$ python3 -q
>>> import numpy as np
>>> import numpy.linalg as la
>>> np.set_printoptions(precision=1, suppress=True, linewidth=200, sign=" ")
>>> arr = np.loadtxt("run11.csv", delimiter=",")
>>> arr
array([[ 0.,  0.,  0.],
       [ 6.,  7.,  0.],
       [ 0.,  0.,  0.]])
>>> # row 2 repeats row 0
>>> round(la.eigvals(arr).sum().real, 1)
np.float64(7.0)
>>> print(round(la.det(arr[::-1]), 1))
0.0
>>> np.kron(np.eye(2, dtype=int), arr)
array([[ 0.,  0.,  0.,  0.,  0.,  0.],
       [ 6.,  7.,  0.,  0.,  0.,  0.],
       [ 0.,  0.,  0.,  0.,  0.,  0.],
       [ 0.,  0.,  0.,  0.,  0.,  0.],
       [ 0.,  0.,  0.,  6.,  7.,  0.],
       [ 0.,  0.,  0.,  0.,  0.,  0.]])
>>> F = np.load("w.npy")
>>> F
array([[ 0.5, -1.3, -4.8],
       [-0.1,  1.5, -0.4],
       [-0.6, -0.5, -2.5],
       [ 1.4,  0.4,  3.3],
       [ 0.8,  1.4,  1.5],
       [-0.3, -0.2,  1. ],
       [-0.8, -1.4, -3.8],
       [ 1.4, -2.2,  4.5],
       [-0.3, -0.4,  1. ],
       [ 0.2,  1.4,  0.1],
       [-1. , -1.2,  2.8],
       [-0.4,  0.3,  0.5],
       [ 0.5, -2.3, -2.4],
       [-1. , -0.9, -3.7],
       [ 0.5, -1. ,  0.1],
       [-1.3,  1.2, -3. ],
       [ 2.1,  1.3,  0.7],
       [ 0.7, -0.6,  3.9],
       [-0.8,  2.5,  1.6],
       [-0.6,  2.4, -4.2],
       [-0.6,  1.3,  0.5],
       [ 0. ,  0.7, -1.8],
       [ 0.1, -0.8, -7.4],
       [-0.2,  1.4,  7.9],
       [-1.2,  1.2, -6.2],
       [-0.9, -1.9,  2. ],
       [-0.2,  0.1, -7. ],
       [ 0.2,  1.4, -2.6]])
>>> Y = np.array([[8, 7], [9, 1], [-7, -2]])
>>> print(np.einsum("ij,ij->i", arr, arr))
[  0.  85.   0.]
>>> la.matrix_rank(arr @ Y)
np.int64(1)
>>> cen = F - F.mean(axis=1)
Traceback (most recent call last):
  File "<python-input-14>", line 1, in <module>
    cen = F - F.mean(axis=1)
          ~~^~~~~~~~~~~~~~~~
ValueError: operands could not be broadcast together with shapes (28,3) (28,) 
>>> cen = F - F.mean(axis=0)
>>> left, s, VT = la.svd(cen, full_matrices=False)
>>> la.matrix_rank(cen)
np.int64(3)
>>> np.abs(VT[-1])
array([ 1. ,  0.1,  0.1])
>>> data = np.loadtxt("arr.csv", delimiter=",")
>>> data
array([[ 2.,  1., -5.,  6., -2.],
       [ 1., -4., -5., -5., -2.],
       [-5., -5.,  2.,  1.,  1.],
       [ 6., -5.,  1., -6.,  0.],
       [-2., -2.,  1.,  0., -6.]])
>>> r0 = np.array([2, 0, -1, 2, 1])
>>> Y = data + np.outer(r0, np.eye(5)[2])
>>> Y
array([[ 2.,  1., -3.,  6., -2.],
       [ 1., -4., -5., -5., -2.],
       [-5., -5.,  1.,  1.,  1.],
       [ 6., -5.,  3., -6.,  0.],
       [-2., -2.,  2.,  0., -6.]])
>>> la.matrix_rank(Y - data)
np.int64(1)
>>> Y = data / np.sqrt((data ** 2).mean(axis=1, keepdims=True))
>>> Y[4]
array([-0.7, -0.7,  0.3,  0. , -2. ])
>>> print(la.matrix_rank(Y) == la.matrix_rank(data))
True
>>> la.norm(Y, axis=1)
array([ 2.2,  2.2,  2.2,  2.2,  2.2])
>>> la.matrix_rank(data - data.mean(axis=1, keepdims=True))
np.int64(4)
>>> data - data.mean(axis=1, keepdims=True)
array([[ 1.6,  0.6, -5.4,  5.6, -2.4],
       [ 4. , -1. , -2. , -2. ,  1. ],
       [-3.8, -3.8,  3.2,  2.2,  2.2],
       [ 6.8, -4.2,  1.8, -5.2,  0.8],
       [-0.2, -0.2,  2.8,  1.8, -4.2]])
>>> vec = np.array([-1, 0, 3, 3, 0])
>>> rhs = data @ vec
>>> b, lr = np.zeros(5), 1 / la.norm(data, 2) ** 2
>>> for i in range(30):
...     b -= lr * data.T @ (data @ b - rhs)
...     if i % 10 == 0: print(i, round(la.norm(data @ b - rhs), 1))
... 
0 13.4
10 2.5
20 0.7
>>> np.round(la.cond(data), 1)
np.float64(2.9)
>>> b.round(1) + 0
array([-1.,  0.,  3.,  3.,  0.])
>>> G = data.T @ data
>>> G
array([[ 70.,  -3., -21., -34.,   1.],
       [ -3.,  71.,  -2.,  51.,  13.],
       [-21.,  -2.,  56.,  -9.,  16.],
       [-34.,  51.,  -9.,  98.,  -1.],
       [  1.,  13.,  16.,  -1.,  45.]])
>>> np.trace(G), (data ** 2).sum()
(np.float64(340.0), np.float64(340.0))
>>> np.allclose(G, G.T)
True
>>> (data @ data.T).shape
(5, 5)
>>> F.mean(axis=0)
array([-0.1,  0.1, -0.7])
>>> la.matrix_rank(F)
np.int64(3)
>>> np.count_nonzero(F)
np.int64(83)
>>> np.round(la.norm(F), 1)
np.float64(21.0)
>>> np.abs(F).max()
np.float64(7.9)
>>> F.shape
(28, 3)
>>> F.sum(axis=0)
array([ -1.9,   3.8, -18.4])
>>> X = np.loadtxt("data.csv", delimiter=",")
>>> print(X)
[[ 0.1 -0.3 -0.9 -0.3]
 [-0.3  0.9 -0.3 -0.1]
 [-0.9 -0.3  0.1 -0.3]
 [-0.3 -0.1 -0.3  0.9]]
>>> # orthonormal columns
>>> w, evecs = la.eig(X)
>>> np.sort(la.eigvals(X.T))
array([-1.,  1.,  1.,  1.])
>>> np.sort(la.eigvals(la.inv(X)))
array([-1.,  1.,  1.,  1.])
>>> Q = data.astype(float).copy()
>>> for j in range(5):
...     Q[:, j] -= Q[:, :j] @ (Q[:, :j].T @ Q[:, j])
...     Q[:, j] /= la.norm(Q[:, j])
... 
>>> np.round(Q.T @ data, 1) + 0
array([[ 8.4, -0.4, -2.5, -4.1,  0.1],
       [ 0. ,  8.4, -0.3,  5.9,  1.5],
       [ 0. ,  0. ,  7. , -2.4,  2.4],
       [ 0. ,  0. ,  0. ,  6.4, -0.6],
       [ 0. ,  0. ,  0. ,  0. ,  6. ]])
>>> np.round(la.det(X[::-1]), 1)
np.float64(-1.0)
>>> np.round(np.poly(X), 1) + 0
array([ 1., -2.,  0.,  2., -1.])
>>> np.kron(np.eye(2, dtype=int), X)
array([[ 0.1, -0.3, -0.9, -0.3,  0. , -0. , -0. , -0. ],
       [-0.3,  0.9, -0.3, -0.1, -0. ,  0. , -0. , -0. ],
       [-0.9, -0.3,  0.1, -0.3, -0. , -0. ,  0. , -0. ],
       [-0.3, -0.1, -0.3,  0.9, -0. , -0. , -0. ,  0. ],
       [ 0. , -0. , -0. , -0. ,  0.1, -0.3, -0.9, -0.3],
       [-0. ,  0. , -0. , -0. , -0.3,  0.9, -0.3, -0.1],
       [-0. , -0. ,  0. , -0. , -0.9, -0.3,  0.1, -0.3],
       [-0. , -0. , -0. ,  0. , -0.3, -0.1, -0.3,  0.9]])
>>> np.round(la.det(X.T), 1)
np.float64(-1.0)
>>> E = np.load("test10.npy")
>>> E
array([[ 0,  0,  0,  0,  5],
       [ 5,  0,  0,  0,  0],
       [ 0,  1,  0,  0,  0],
       [ 0,  0,  5,  0,  0],
       [ 0,  0,  0,  2,  0]])
>>> Y = np.array([[2, -1, 1], [1, 1, 0], [2, -1, 0], [-1, -1, 2], [0, 0, -2]])
>>> la.matrix_rank(np.vstack([E, Y.T]))
np.int64(5)
>>> print(np.vstack([E, Y.T]).shape)
(8, 5)
>>> np.einsum("ik,kj->ij", E, Y)
array([[  0,   0, -10],
       [ 10,  -5,   5],
       [  1,   1,   0],
       [ 10,  -5,   0],
       [ -2,  -2,   4]])
>>> print(Y.T @ E.T)
[[  0  10   1  10  -2]
 [  0  -5   1  -5  -2]
 [-10   5   0   0   4]]
>>> rng = np.random.default_rng(137)
>>> idx = rng.permutation(5)
>>> idx
array([ 2,  4,  3,  1,  0])
>>> Y = E[idx][:, idx]
>>> np.round(la.det(Y), 1), round(la.det(E[idx]), 1)
(np.float64(250.0), np.float64(250.0))
>>> Y
array([[ 0,  0,  0,  1,  0],
       [ 0,  0,  2,  0,  0],
       [ 5,  0,  0,  0,  0],
       [ 0,  0,  0,  0,  5],
       [ 0,  5,  0,  0,  0]])
>>> np.trace(Y)
np.int64(0)
>>> np.allclose(Y, E)
False
>>> Y = la.invert(E)
Traceback (most recent call last):
  File "<python-input-77>", line 1, in <module>
    Y = la.invert(E)
        ^^^^^^^^^
AttributeError: module 'numpy.linalg' has no attribute 'invert'
>>> Y = la.inv(E)
>>> E @ Y
array([[ 1.,  0.,  0.,  0.,  0.],
       [ 0.,  1.,  0.,  0.,  0.],
       [ 0.,  0.,  1.,  0.,  0.],
       [ 0.,  0.,  0.,  1.,  0.],
       [ 0.,  0.,  0.,  0.,  1.]])
>>> la.inv(Y)
array([[ 0.,  0.,  0.,  0.,  5.],
       [ 5.,  0.,  0.,  0.,  0.],
       [ 0.,  1.,  0.,  0.,  0.],
       [ 0.,  0.,  5.,  0.,  0.],
       [ 0.,  0.,  0.,  2.,  0.]])
>>> la.det(E) * Y
array([[   0.,   50.,    0.,    0.,    0.],
       [   0.,    0.,  250.,    0.,    0.],
       [   0.,    0.,    0.,   50.,    0.],
       [   0.,    0.,    0.,    0.,  125.],
       [  50.,    0.,    0.,    0.,    0.]])
>>> print(np.round(la.cond(E), 1))
5.0
